$ ipython --no-banner

In [1]: import numpy as np

In [2]: np.set_printoptions(precision=2, suppress=True, linewidth=100, sign=" ")

In [3]: rnd = lambda a: np.round(a, 2) + 0

In [4]: E = np.array([[-3, 0, 0], [0, -2, 0], [0, 0, 3]])

In [5]: rnd(np.linalg.eigvals(E).sum().real)
Out[5]: np.float64(-2.0)

In [6]: np.einsum("ii->", E)
Out[6]: np.int64(-2)

In [7]: np.poly(E)
Out[7]: array([  1.,   2.,  -9., -18.])

In [8]: np.linalg.matrix_power(E - np.diag(np.diag(E)), 3)
Out[8]: 
array([[ 0,  0,  0],
       [ 0,  0,  0],
       [ 0,  0,  0]])

In [9]: E @ E
Out[9]: 
array([[ 9,  0,  0],
       [ 0,  4,  0],
       [ 0,  0,  9]])

In [10]: rng = np.random.default_rng(30628)

In [11]: idx = rng.permutation(3)

In [12]: idx
Out[12]: array([ 1,  0,  2])

In [13]: Y = E[idx][:, idx]

In [14]: Y
Out[14]: 
array([[-2,  0,  0],
       [ 0, -3,  0],
       [ 0,  0,  3]])

In [15]: rnd(np.sort(np.abs(np.linalg.eigvals(Y))))
Out[15]: array([ 2.,  3.,  3.])

In [16]: np.diag(Y)
Out[16]: array([-2, -3,  3])

In [17]: np.allclose(Y, E)
Out[17]: False

In [18]: mat = np.diag(20 * np.array([-3, -1, -2, 0])) + np.array([[8, 2, 2, 8], [0, 8, 5, 1], [0, 4, 0, 1], [9, 9, 9, 5]])

In [19]: mat
Out[19]: 
array([[-52,   2,   2,   8],
       [  0, -12,   5,   1],
       [  0,   4, -40,   1],
       [  9,   9,   9,   5]])

In [20]: np.trace(mat)
Out[20]: np.int64(-99)

In [21]: rnd(np.sort(np.abs(np.linalg.eigvals(mat))))
Out[21]: array([  7.02,  11.95,  40.84,  53.23])

In [22]: np.allclose(mat, mat.T)
Out[22]: False

In [23]: np.allclose(mat @ mat.T, mat.T @ mat)
Out[23]: False

In [24]: (mat - mat.T) / 2
Out[24]: 
array([[ 0. ,  1. ,  1. , -0.5],
       [-1. ,  0. ,  0.5, -4. ],
       [-1. , -0.5,  0. , -4. ],
       [ 0.5,  4. ,  4. ,  0. ]])

In [25]: mat @ mat
Out[25]: 
array([[2776,  -48, -102, -372],
       [   9,  173, -251,   -2],
       [   9, -199, 1629,  -31],
       [-423,   -9, -252,  115]])

In [26]: (mat + mat.T) / 2
Out[26]: 
array([[-52. ,   1. ,   1. ,   8.5],
       [  1. , -12. ,   4.5,   5. ],
       [  1. ,   4.5, -40. ,   5. ],
       [  8.5,   5. ,   5. ,   5. ]])

In [27]: u = np.array([-2, 1, 0, 2])

In [28]: Y = mat + np.outer(u, np.eye(4)[0])

In [29]: rnd(np.linalg.det(Y) / np.linalg.det(mat)), rnd(1 + np.linalg.solve(mat, u)[0])
Out[29]: (np.float64(1.09), np.float64(1.09))

In [30]: np.linalg.matrix_rank(Y - mat)
Out[30]: np.int64(1)

In [31]: def softmax(z):
    ...:     e = np.exp(z - z.max(axis=-1, keepdims=True))
    ...:     return e / e.sum(axis=-1, keepdims=True)
    ...: 

In [32]: softmax(mat).sum(axis=1)
Out[32]: array([ 1.,  1.,  1.,  1.])

In [33]: rnd(softmax(mat[2]))
Out[33]: array([ 0.02,  0.94,  0.  ,  0.05])

In [34]: rnd(softmax(mat[2] + -1))
Out[34]: array([ 0.02,  0.94,  0.  ,  0.05])

In [35]: scores = mat @ mat.T / np.sqrt(4)

In [36]: rnd(softmax(scores))
Out[36]: 
array([[ 1.,  0.,  0.,  0.],
       [ 0.,  1.,  0.,  0.],
       [ 0.,  0.,  1.,  0.],
       [ 0.,  0.,  0.,  1.]])

In [37]: rnd(softmax(scores + np.triu(np.full(scores.shape, -np.inf), 1)))
Out[37]: 
array([[ 1.,  0.,  0.,  0.],
       [ 0.,  1.,  0.,  0.],
       [ 0.,  0.,  1.,  0.],
       [ 0.,  0.,  0.,  1.]])

In [38]: t = np.radians(72)

In [39]: R = np.eye(4)

In [40]: R[0, 0] = R[2, 2] = np.cos(t)

In [41]: R[0, 2], R[2, 0] = -np.sin(t), np.sin(t)

In [42]: rnd(R)
Out[42]: 
array([[ 0.31,  0.  , -0.95,  0.  ],
       [ 0.  ,  1.  ,  0.  ,  0.  ],
       [ 0.95,  0.  ,  0.31,  0.  ],
       [ 0.  ,  0.  ,  0.  ,  1.  ]])

In [43]: Y = mat @ R.T

In [44]: rnd(np.linalg.svd(mat, compute_uv=False)), rnd(np.linalg.svd(Y, compute_uv=False))
Out[44]: 
(array([ 53.25,  41.5 ,  15.66,   5.27]),
 array([ 53.25,  41.5 ,  15.66,   5.27]))

In [45]: rnd(Y)
Out[45]: 
array([[-17.97,   2.  , -48.84,   8.  ],
       [ -4.76, -12.  ,   1.55,   1.  ],
       [ 38.04,   4.  , -12.36,   1.  ],
       [ -5.78,   9.  ,  11.34,   5.  ]])

In [46]: np.allclose(np.linalg.norm(mat, axis=1), np.linalg.norm(Y, axis=1))
Out[46]: True

In [47]: rnd(np.abs(Y - mat).max(axis=0))
Out[47]: array([ 38.04,   0.  ,  50.84,   0.  ])

In [48]: np.allclose(mat @ mat.T, Y @ Y.T)
Out[48]: True

In [49]: u = np.array([1, 2, -1])

In [50]: rnd(np.polyval(u, Y[2]))
Out[50]: array([ 1522.3 ,    23.  ,   127.07,     2.  ])

In [51]: K = np.loadtxt("m.csv", delimiter=",")

In [52]: rnd(K)
Out[52]: 
array([[ 0.95, -0.15,  0.17],
       [-0.15,  0.57,  0.47],
       [ 0.17,  0.47,  0.48]])

In [53]: w, vecs = np.linalg.eigh(K)

In [54]: vec = np.array([1, 0, 0])

In [55]: rnd(vecs * np.abs(w) @ vecs.T)
Out[55]: 
array([[ 0.95, -0.15,  0.17],
       [-0.15,  0.57,  0.47],
       [ 0.17,  0.47,  0.48]])

In [56]: rnd(vec @ K @ vec)
Out[56]: np.float64(0.95)

In [57]: rnd(vec @ K @ vec / (vec @ vec)), rnd(w[0]), rnd(w[-1])
Out[57]: (np.float64(0.95), np.float64(0.0), np.float64(1.0))

In [58]: rnd(np.trace(K))
Out[58]: np.float64(2.0)

In [59]: (K - K.T) / 2
Out[59]: 
array([[ 0.,  0.,  0.],
       [ 0.,  0.,  0.],
       [ 0.,  0.,  0.]])

In [60]: rnd(np.abs(np.linalg.eigvals(K)).max())
Out[60]: np.float64(1.0)

In [61]: rnd((K + K.T) / 2)
Out[61]: 
array([[ 0.95, -0.15,  0.17],
       [-0.15,  0.57,  0.47],
       [ 0.17,  0.47,  0.48]])

In [62]: rnd(np.sort(np.abs(np.linalg.eigvals(K))))
Out[62]: array([ 0.,  1.,  1.])

In [63]: np.allclose(K @ K.T, K.T @ K)
Out[63]: True

In [64]: np.allclose(K, K.T)
Out[64]: True
